$ ipython --no-banner

In [1]: import numpy as np

In [2]: np.set_printoptions(precision=2, suppress=True, linewidth=100, floatmode="fixed")

In [3]: def tidy(a):
   ...:     return np.round(a, 2) + 0
   ...: 

In [4]: m1 = np.array([[1, -1, -1, 1, -1, 1, 1, -1],
   ...:     [1, 1, -1, -1, -1, -1, 1, 1],
   ...:     [1, -1, -1, 1, 1, -1, -1, 1],
   ...:     [1, 1, 1, 1, -1, -1, -1, -1],
   ...:     [1, 1, 1, 1, 1, 1, 1, 1],
   ...:     [1, -1, 1, -1, -1, 1, -1, 1],
   ...:     [1, 1, -1, -1, 1, 1, -1, -1]])

In [5]: B = m1 / np.sqrt((m1 ** 2).mean(axis=1, keepdims=True))

In [6]: m1 - m1.mean(axis=1, keepdims=True)
Out[6]: 
array([[ 1.00, -1.00, -1.00,  1.00, -1.00,  1.00,  1.00, -1.00],
       [ 1.00,  1.00, -1.00, -1.00, -1.00, -1.00,  1.00,  1.00],
       [ 1.00, -1.00, -1.00,  1.00,  1.00, -1.00, -1.00,  1.00],
       [ 1.00,  1.00,  1.00,  1.00, -1.00, -1.00, -1.00, -1.00],
       [ 0.00,  0.00,  0.00,  0.00,  0.00,  0.00,  0.00,  0.00],
       [ 1.00, -1.00,  1.00, -1.00, -1.00,  1.00, -1.00,  1.00],
       [ 1.00,  1.00, -1.00, -1.00,  1.00,  1.00, -1.00, -1.00]])

In [7]: print(B[3])
[ 1.00  1.00  1.00  1.00 -1.00 -1.00 -1.00 -1.00]

In [8]: print(np.linalg.matrix_rank(m1 - m1.mean(axis=1, keepdims=True)))
6

In [9]: r0 = np.array([2, 0])

In [10]: np.correlate(m1[2], m1[0], "full")
Out[10]: array([-1,  2,  1, -4,  1,  2, -1,  0,  1, -2, -1,  4, -1, -2,  1])

In [11]: print(np.polyval(r0, m1[2]))
[ 2 -2 -2  2  2 -2 -2  2]

In [12]: np.cross(m1[2, :3], m1[0, :3])
Out[12]: array([0, 0, 0])

In [13]: print(np.convolve(m1[2], r0))
[ 2 -2 -2  2  2 -2 -2  2  0]

In [14]: print(np.array([np.convolve(row, r0, "same") for row in m1]))
[[ 2 -2 -2  2 -2  2  2 -2]
 [ 2  2 -2 -2 -2 -2  2  2]
 [ 2 -2 -2  2  2 -2 -2  2]
 [ 2  2  2  2 -2 -2 -2 -2]
 [ 2  2  2  2  2  2  2  2]
 [ 2 -2  2 -2 -2  2 -2  2]
 [ 2  2 -2 -2  2  2 -2 -2]]
